$ python3 -q
>>> import numpy as np
>>> np.set_printoptions(suppress=True, linewidth=160)
>>> M = np.loadtxt("case6.csv", delimiter=",")
>>> M.round(2)
array([[ 0.94, -0.13, -0.13, -0.06, -0.1 , -0.17, -0.17, -0.06],
       [-0.13,  0.69, -0.31, -0.13, -0.22, -0.4 , -0.4 , -0.13],
       [-0.13, -0.31,  0.69, -0.13, -0.22, -0.4 , -0.4 , -0.13],
       [-0.06, -0.13, -0.13,  0.94, -0.1 , -0.17, -0.17, -0.06],
       [-0.1 , -0.22, -0.22, -0.1 ,  0.84, -0.29, -0.29, -0.1 ],
       [-0.17, -0.4 , -0.4 , -0.17, -0.29,  0.48, -0.52, -0.17],
       [-0.17, -0.4 , -0.4 , -0.17, -0.29, -0.52,  0.48, -0.17],
       [-0.06, -0.13, -0.13, -0.06, -0.1 , -0.17, -0.17,  0.94]])
>>> vals, evecs = np.linalg.eigh(M)
>>> vec = np.array([3, 7, 9, 8, 6, 5, 7, 0])
>>> round(float(np.abs(M).sum(axis=1).max()), 2), round(float(np.abs(vals).max()), 2)
(2.62, 1.0)
>>> round(float(vec @ M @ vec / (vec @ vec)), 2), np.round(vals[0], 2), np.round(vals[-1], 2)
(-0.64, np.float64(-1.0), np.float64(1.0))
>>> vals, evecs = np.linalg.eigh(M)
>>> np.round(np.linalg.eigvalsh(M @ M), 2)
array([1., 1., 1., 1., 1., 1., 1., 1.])
>>> r0 = np.array([-2, 1, -2, -2, -2, 2, 0, 0])
>>> M2 = M + np.outer(r0, np.eye(8)[5])
>>> np.linalg.matrix_rank(M2 - M)
np.int64(1)
>>> M2.round(2)
array([[ 0.94, -0.13, -0.13, -0.06, -0.1 , -2.17, -0.17, -0.06],
       [-0.13,  0.69, -0.31, -0.13, -0.22,  0.6 , -0.4 , -0.13],
       [-0.13, -0.31,  0.69, -0.13, -0.22, -2.4 , -0.4 , -0.13],
       [-0.06, -0.13, -0.13,  0.94, -0.1 , -2.17, -0.17, -0.06],
       [-0.1 , -0.22, -0.22, -0.1 ,  0.84, -2.29, -0.29, -0.1 ],
       [-0.17, -0.4 , -0.4 , -0.17, -0.29,  2.48, -0.52, -0.17],
       [-0.17, -0.4 , -0.4 , -0.17, -0.29, -0.52,  0.48, -0.17],
       [-0.06, -0.13, -0.13, -0.06, -0.1 , -0.17, -0.17,  0.94]])
>>> np.linalg.matrix_rank(np.linalg.inv(M2) - np.linalg.inv(M), tol=1e-8)
np.int64(1)
